$ python -q
>>> import numpy as np
>>> from numpy import linalg as LA
>>> np.set_printoptions(suppress=True, linewidth=120)
>>> rng = np.random.default_rng(14702)
>>> J = rng.normal(size=(21, 6)) + 20 * np.array([2, 7, 1, 3, 6, 7])
>>> J.round(4)
array([[ 40.2726, 139.097 ,  19.3195,  61.0764, 119.4213, 140.0904],
       [ 40.9235, 140.8961,  20.4941,  61.2247, 118.3519, 140.0905],
       [ 39.5765, 139.9739,  18.4191,  59.7116, 121.2947, 138.6706],
       [ 39.5635, 138.568 ,  19.5235,  58.8868, 119.937 , 140.0024],
       [ 39.6203, 138.5278,  20.496 ,  59.3937, 122.2619, 141.7916],
       [ 41.2178, 140.0719,  19.1512,  60.1416, 119.8388, 140.1533],
       [ 41.0008, 140.368 ,  20.1375,  58.9465, 120.6406, 140.6889],
       [ 38.9632, 139.2136,  20.0861,  60.1766, 121.251 , 140.361 ],
       [ 41.398 , 140.559 ,  19.5687,  60.4638, 119.618 , 141.6755],
       [ 40.744 , 139.7373,  20.1817,  59.3025, 119.758 , 138.1236],
       [ 40.635 , 139.9265,  21.8439,  58.8685, 120.5907, 139.1669],
       [ 39.6997, 139.7762,  20.2256,  60.3682, 119.9085, 140.8639],
       [ 39.029 , 138.7957,  21.0768,  60.4584, 119.089 , 140.0702],
       [ 39.8931, 139.8549,  21.0965,  60.5254, 119.6754, 139.04  ],
       [ 40.916 , 140.1159,  21.235 ,  60.4103, 120.1353, 140.167 ],
       [ 40.8347, 138.4616,  18.515 ,  61.1341, 117.9784, 138.6968],
       [ 41.3663, 142.0096,  19.9243,  59.5193, 120.4897, 138.5215],
       [ 41.2515, 139.6479,  19.9491,  60.1653, 117.9924, 139.332 ],
       [ 40.3177, 140.5878,  19.458 ,  59.386 , 120.3075, 139.4365],
       [ 40.3467, 140.6834,  19.8845,  59.4151, 120.7279, 140.7866],
       [ 41.6001, 141.3704,  21.567 ,  60.5066, 120.4479, 140.6381]])
>>> LA.matrix_rank(J, rtol=0.1)
np.int64(1)
>>> np.round(np.abs(LA.svd(J)[2][-1]), 4)
array([0.6166, 0.4981, 0.0824, 0.3623, 0.4316, 0.2174])
>>> np.argsort(-LA.norm(J, axis=0).round(6), kind="stable")[:3]
array([5, 1, 4])
>>> round(np.log10(LA.cond(J)))
3
>>> round(LA.norm(J, 2) / LA.norm(J), 4)
np.float64(1.0)
>>> E = np.array([[0.0, -6.0, -4.0, -1.0, 7.0, 2.0, 0.0],
...     [-6.0, 0.0, 0.0, 0.0, 0.0, 0.0, 0.0],
...     [-4.0, 0.0, 0.0, 0.0, 0.0, 0.0, 0.0],
...     [-1.0, 0.0, 0.0, 0.0, 0.0, 0.0, 0.0],
...     [7.0, 0.0, 0.0, 0.0, 0.0, 0.0, 0.0],
...     [2.0, 0.0, 0.0, 0.0, 0.0, 0.0, 0.0],
...     [0.0, 0.0, 0.0, 0.0, 0.0, 0.0, 0.0]])
>>> rk = LA.matrix_rank(E)
>>> rk
np.int64(2)
>>> null = LA.svd(E)[2][rk:].T
>>> LA.matrix_rank(E.T @ E), LA.matrix_rank(E @ E.T)
(np.int64(2), np.int64(2))
>>> null.shape
(7, 5)
>>> [int(LA.matrix_rank(np.delete(E, i, axis=0))) for i in range(7)]
[1, 2, 2, 2, 2, 2, 2]
>>> [int(LA.matrix_rank(E[:i])) for i in range(1, len(E) + 1)]
[1, 2, 2, 2, 2, 2, 2]
>>> x0 = np.array([-8, -8, 4, -8, 7, -4, 3])
>>> LA.norm(E @ x0) <= LA.norm(E, 2) * LA.norm(x0) + 1e-9
np.True_
>>> np.einsum("ij,j->i", E, x0)
array([ 81.,  48.,  32.,   8., -56., -16.,   0.])
>>> E @ (2 * x0)
array([ 162.,   96.,   64.,   16., -112.,  -32.,    0.])
>>> np.sign((E @ x0).round(6))
array([ 1.,  1.,  1.,  1., -1., -1.,  0.])
>>> E[6] @ E[5]
np.float64(0.0)
>>> round(LA.norm(E[6], 1), 4), np.round(LA.norm(E[6], np.inf), 4)
(np.float64(0.0), np.float64(0.0))
>>> round(LA.norm(E, 2), 4)
np.float64(10.2956)
